>>> import numpy as np
>>> np.set_printoptions(suppress=True, linewidth=120)
>>> rd = lambda a: np.round(a, 3) + 0
>>> K = np.loadtxt("arr.csv", delimiter=",")
>>> K
array([[ -1.   ,  21.245,  17.245,   4.388,   0.388,  -3.612],
       [ -1.   ,   2.604,  -1.396,   0.245,  -3.755,  -7.755],
       [ -1.   ,  22.506,  18.506,   4.668,   0.668,  -3.332],
       [ -1.   ,   6.972,   2.972,   1.216,  -2.784,  -6.784],
       [ -1.   ,  -2.912,  -6.912,  -0.98 ,  -4.98 ,  -8.98 ],
       [ -1.   ,  -4.577,  -8.577,  -1.35 ,  -5.35 ,  -9.35 ],
       [ -1.   ,   8.706,   4.706,   1.601,  -2.399,  -6.399],
       [ -1.   ,  15.109,  11.109,   3.024,  -0.976,  -4.976],
       [ -1.   ,  -1.155,  -5.155,  -0.59 ,  -4.59 ,  -8.59 ],
       [ -1.   ,  18.626,  14.626,   3.806,  -0.194,  -4.194],
       [ -1.   ,   5.037,   1.037,   0.786,  -3.214,  -7.214],
       [ -1.   ,  -4.479,  -8.479,  -1.329,  -5.329,  -9.329],
       [ -1.   ,   0.881,  -3.119,  -0.137,  -4.137,  -8.137],
       [ -1.   ,   6.883,   2.883,   1.196,  -2.804,  -6.804],
       [ -1.   ,  16.26 ,  12.26 ,   3.28 ,  -0.72 ,  -4.72 ],
       [ -1.   ,   9.871,   5.871,   1.86 ,  -2.14 ,  -6.14 ],
       [ -1.   ,   3.074,  -0.926,   0.35 ,  -3.65 ,  -7.65 ],
       [ -1.   ,  24.75 ,  20.75 ,   5.167,   1.167,  -2.833],
       [ -1.   ,  -0.1  ,  -4.1  ,  -0.355,  -4.355,  -8.355],
       [ -1.   ,  18.735,  14.735,   3.83 ,  -0.17 ,  -4.17 ],
       [ -1.   ,   8.708,   4.708,   1.602,  -2.398,  -6.398],
       [ -1.   ,   5.866,   1.866,   0.97 ,  -3.03 ,  -7.03 ],
       [ -1.   ,  18.954,  14.954,   3.879,  -0.121,  -4.121],
       [ -1.   ,   6.876,   2.876,   1.195,  -2.805,  -6.805],
       [ -1.   ,   4.978,   0.978,   0.773,  -3.227,  -7.227],
       [ -1.   ,  18.345,  14.345,   3.743,  -0.257,  -4.257],
       [ -1.   ,   4.046,   0.046,   0.566,  -3.434,  -7.434],
       [ -1.   ,  -8.284, -12.284,  -2.174,  -6.174, -10.174],
       [ -1.   ,   8.035,   4.035,   1.452,  -2.548,  -6.548],
       [ -1.   ,  11.754,   7.754,   2.279,  -1.721,  -5.721],
       [ -1.   ,  20.223,  16.223,   4.161,   0.161,  -3.839],
       [ -1.   ,   7.391,   3.391,   1.309,  -2.691,  -6.691],
       [ -1.   ,  -5.465,  -9.465,  -1.548,  -5.548,  -9.548],
       [ -1.   ,   2.972,  -1.028,   0.327,  -3.673,  -7.673],
       [ -1.   ,  12.94 ,   8.94 ,   2.542,  -1.458,  -5.458],
       [ -1.   ,  12.472,   8.472,   2.438,  -1.562,  -5.562]])
>>> [round(float(x), 3) for x in np.linalg.svd(K, compute_uv=False)[:3]]
[93.371, 44.237, 0.002]
>>> rd(np.linalg.norm(K, 2) / np.linalg.norm(K))
np.float64(0.904)
>>> rank = np.linalg.matrix_rank(K)
>>> rank
np.int64(3)
>>> ns = np.linalg.svd(K)[2][rank:].T
>>> rd(ns @ ns.T)
array([[ 0.976,  0.049, -0.049,  0.098,  0.   , -0.098],
       [ 0.049,  0.402, -0.402, -0.195,  0.   ,  0.195],
       [-0.049, -0.402,  0.402,  0.195,  0.   , -0.195],
       [ 0.098, -0.195,  0.195,  0.276, -0.333,  0.057],
       [ 0.   ,  0.   ,  0.   , -0.333,  0.667, -0.333],
       [-0.098,  0.195, -0.195,  0.057, -0.333,  0.276]])
>>> [int(np.linalg.matrix_rank(np.delete(K, i, axis=0))) for i in range(36)]
[3, 3, 3, 3, 3, 3, 3, 3, 3, 3, 3, 3, 3, 3, 3, 3, 3, 3, 3, 3, 3, 3, 3, 3, 3, 3, 3, 3, 3, 3, 3, 3, 3, 3, 3, 3]
>>> [int(np.linalg.matrix_rank(K[:i])) for i in range(1, len(K) + 1)]
[1, 2, 3, 3, 3, 3, 3, 3, 3, 3, 3, 3, 3, 3, 3, 3, 3, 3, 3, 3, 3, 3, 3, 3, 3, 3, 3, 3, 3, 3, 3, 3, 3, 3, 3, 3]
>>> U, s, vt = np.linalg.svd(K)
>>> np.argmax(s[:-1] / (s[1:] + 1e-6)) + 1
np.int64(2)
>>> other = U[:, :2] @ np.diag(s[:2]) @ vt[:2]
>>> rd(np.abs(K - other).max())
np.float64(0.0)
>>> rd(np.linalg.norm(K - other, 2)), rd(s[2])
(np.float64(0.002), np.float64(0.002))
>>> feats = np.loadtxt("data.csv", delimiter=",")
>>> feats
array([[0., 0., 0., 0., 0., 0., 0., 1., 1., 0., 1., 0., 0., 1.],
       [0., 0., 0., 1., 1., 0., 0., 1., 0., 0., 0., 0., 0., 0.],
       [0., 0., 0., 1., 1., 0., 0., 0., 0., 0., 0., 0., 0., 1.],
       [0., 1., 1., 0., 0., 1., 1., 0., 0., 0., 0., 0., 1., 0.],
       [0., 1., 1., 0., 0., 0., 0., 0., 0., 1., 1., 0., 0., 1.],
       [0., 0., 0., 1., 0., 0., 1., 0., 0., 0., 0., 1., 0., 0.],
       [0., 0., 0., 1., 0., 1., 0., 1., 0., 0., 0., 1., 0., 0.],
       [1., 1., 0., 0., 0., 0., 1., 0., 1., 1., 0., 0., 0., 0.],
       [1., 0., 0., 0., 0., 0., 0., 1., 0., 0., 0., 0., 1., 0.],
       [0., 0., 0., 0., 1., 0., 0., 1., 0., 0., 1., 0., 0., 0.],
       [1., 0., 0., 0., 1., 0., 0., 0., 0., 1., 0., 0., 0., 1.],
       [0., 0., 0., 0., 0., 1., 1., 0., 0., 0., 0., 0., 0., 0.],
       [0., 0., 0., 1., 0., 0., 0., 0., 1., 0., 0., 0., 0., 0.],
       [1., 0., 1., 0., 1., 0., 0., 0., 0., 0., 1., 0., 0., 0.]])
>>> w, V = np.linalg.eigh(feats)
>>> vec = np.array([4, 5, 1, 3, 5, 2, 3, 1, 3, 5, 2, 4, 3, 3])
>>> rd(np.linalg.eigvalsh(feats[1:, 1:]))
array([-2.804, -2.097, -1.466, -1.421, -1.   , -0.629, -0.353,  0.059,  0.652,  1.284,  1.596,  2.679,  3.5  ])
>>> rd(vec @ feats @ vec / (vec @ vec)), rd(w[0]), rd(w[-1])
(np.float64(2.815), np.float64(-2.843), np.float64(3.832))
>>> np.abs(feats).sum(axis=1).max(), rd(np.abs(w).max())
(np.float64(5.0), np.float64(3.832))
